$ python -q
>>> import numpy as np
>>> np.set_printoptions(precision=2, suppress=True, linewidth=120)
>>> X = np.loadtxt("data.csv", delimiter=",")
>>> print(X)
[[ 0.  0. -1.  1.  1. -1.  2.  2.  2.  2. -2.  0. -2.]
 [ 0. -2. -1. -1.  2. -1.  1.  0.  2.  0. -1.  2.  2.]
 [-2.  1.  1.  0.  1. -2.  2.  2. -2. -1.  0. -1. -2.]
 [ 0. -1.  1. -1. -2. -2.  0.  0.  0. -1. -2.  1. -2.]
 [-2.  0.  0. -1.  2.  2.  1. -2.  2. -2. -1.  0.  2.]
 [-2. -1. -2. -2.  2.  0. -2. -2.  0.  0. -2.  1.  0.]
 [ 2.  1. -1. -1. -1.  1.  1. -2.  2. -1.  2. -1. -2.]
 [-2. -1. -2. -2. -1. -1. -2.  2.  0.  0.  1.  1.  1.]
 [-1.  2. -2.  0.  2.  0.  2.  1. -2. -2.  1. -2.  0.]
 [ 1.  1.  0.  2. -1.  1. -2. -2.  2.  2.  2. -1. -1.]
 [-1. -2. -1. -1.  1.  2.  2.  2.  2.  1.  0.  2.  1.]
 [ 2.  2. -2.  1. -1. -2. -2.  0. -2. -2.  2. -2.  1.]]
>>> print(np.count_nonzero(X))
129
>>> np.linalg.rank(X)
Traceback (most recent call last):
  File "<python-input-5>", line 1, in <module>
    np.linalg.rank(X)
    ^^^^^^^^^^^^^^
AttributeError: module 'numpy.linalg' has no attribute 'rank'
>>> print(X.sum(axis=1))
[  4.   3.  -3.  -9.   1. -10.   0.  -6.  -1.   4.   8.  -5.]
>>> print(X.sum(axis=0))
[ -5.   0. -10.  -5.   5.  -3.   3.   1.   6.  -4.   0.   0.  -2.]
>>> X[12]
Traceback (most recent call last):
  File "<python-input-8>", line 1, in <module>
    X[12]
    ~^^^^
IndexError: index 12 is out of bounds for axis 0 with size 12
>>> print(np.abs(X).max())
2.0
>>> Y = X / np.sqrt((X ** 2).mean(axis=1, keepdims=True))
>>> print(np.linalg.matrix_rank(X - X.mean(axis=1, keepdims=True)))
12
>>> W = np.array([[1, 2, 1, 0, 2, 3],
...     [2, 0, 2, 1, 0, 3],
...     [3, 3, 1, 2, 3, 0],
...     [0, 0, 0, 3, 0, 3],
...     [1, 3, 0, 1, 1, 0],
...     [3, 0, 3, 0, 3, 1],
...     [2, 2, 3, 1, 2, 0],
...     [0, 2, 0, 3, 3, 1],
...     [0, 1, 1, 2, 2, 0],
...     [3, 0, 3, 2, 0, 3],
...     [2, 2, 2, 3, 1, 3],
...     [2, 3, 3, 1, 3, 1],
...     [2, 0, 1, 0, 2, 2]])
>>> beta = np.array([0, -5, 5, 4, 3, -4])
>>> act = np.maximum(X @ W + beta, 0)
>>> print(act)
[[ 0.  1.  9. 16.  6.  0.]
 [ 0.  6.  8.  3. 14.  0.]
 [ 0.  0.  0.  9.  0.  0.]
 [ 0.  0.  0.  0.  0.  0.]
 [ 4.  0.  8.  0. 10.  0.]
 [ 0.  0.  0.  0.  0.  0.]
 [ 0.  0. 12.  1.  1.  0.]
 [ 0.  0.  0.  0.  0.  0.]
 [ 0.  0.  0.  2.  0.  0.]
 [ 7.  0. 13. 15.  0. 16.]
 [12.  9. 23. 14. 27.  0.]
 [ 0.  0.  0.  0.  0.  9.]]
>>> print((act > 0).astype(int))
[[0 1 1 1 1 0]
 [0 1 1 1 1 0]
 [0 0 0 1 0 0]
 [0 0 0 0 0 0]
 [1 0 1 0 1 0]
 [0 0 0 0 0 0]
 [0 0 1 1 1 0]
 [0 0 0 0 0 0]
 [0 0 0 1 0 0]
 [1 0 1 1 0 1]
 [1 1 1 1 1 0]
 [0 0 0 0 0 1]]
>>> cent = np.array([[2, -2, 1], [2, 0, -2], [2, 1, 1], [0, 1, 0], [1, 2, 2], [-1, 0, 1]])
>>> print(act @ cent)
[[ 26.  37.  19.]
 [ 42.  39.  24.]
 [  0.   9.   0.]
 [  0.   0.   0.]
 [ 34.  20.  32.]
 [  0.   0.   0.]
 [ 25.  15.  14.]
 [  0.   0.   0.]
 [  0.   2.   0.]
 [ 24.  14.  36.]
 [115.  67.  71.]
 [ -9.   0.   9.]]
>>> print(W @ cent)
[[ 7  3  5]
 [ 5 -1  7]
 [17  3  4]
 [-3  3  3]
 [ 9  1 -3]
 [14  3 13]
 [16  4  5]
 [ 6  9  3]
 [ 6  7  3]
 [ 9 -1  9]
 [10  3  5]
 [18  6  6]
 [ 6  1  9]]
>>> print((act @ cent).round(6).argmax(axis=1))
[1 0 1 0 0 0 0 0 1 2 0 2]
>>> P = act @ np.linalg.solve(act.T @ act, act.T)
>>> print(np.allclose(P @ P, P))
True
>>> print(round(np.linalg.norm(X, "nuc"), 2))
54.72
>>> print(np.linalg.norm(X, axis=0))
[5.2  4.69 4.69 4.36 5.2  5.   5.92 5.74 6.   4.9  5.29 4.69 5.29]
>>> print(np.round(np.linalg.norm(X[1] - X[5]), 2))
5.57
>>> rng = np.random.default_rng(606)
>>> m1 = np.array([[-1, 4, 2, -2, -4, 3, 3, 1, -5, 5],
...     [5, -3, 3, -4, 2, -3, 2, -5, 3, 1],
...     [5, 1, -4, 4, 5, 5, 1, -5, -1, -1],
...     [2, 2, 1, -2, -3, 4, 0, -3, -5, 3],
...     [2, 4, 3, -1, 1, 1, -1, 0, 0, 3],
...     [-4, 2, 1, 4, -2, 1, -4, 4, -1, -3],
...     [-1, 1, -3, 0, 0, 1, -5, -3, 5, -4]]) * (rng.random((7, 10)) < 0.3)
>>> print(m1)
[[ 0  0  2  0 -4  3  0  0 -5  0]
 [ 0 -3  0  0  0  0  0  0  3  0]
 [ 0  0  0  4  5  0  1  0  0 -1]
 [ 2  2  0 -2  0  4  0  0  0  3]
 [ 2  4  0  0  0  0  0  0  0  3]
 [-4  0  0  0  0  0  0  0  0  0]
 [ 0  0  0  0  0  0  0  0  0  0]]
>>> print([round(float(x), 2) for x in np.linalg.svd(m1, compute_uv=False)[:3]])
[9.09, 7.09, 5.71]
>>> print(np.linalg.matrix_rank(m1, rtol=0.1))
6
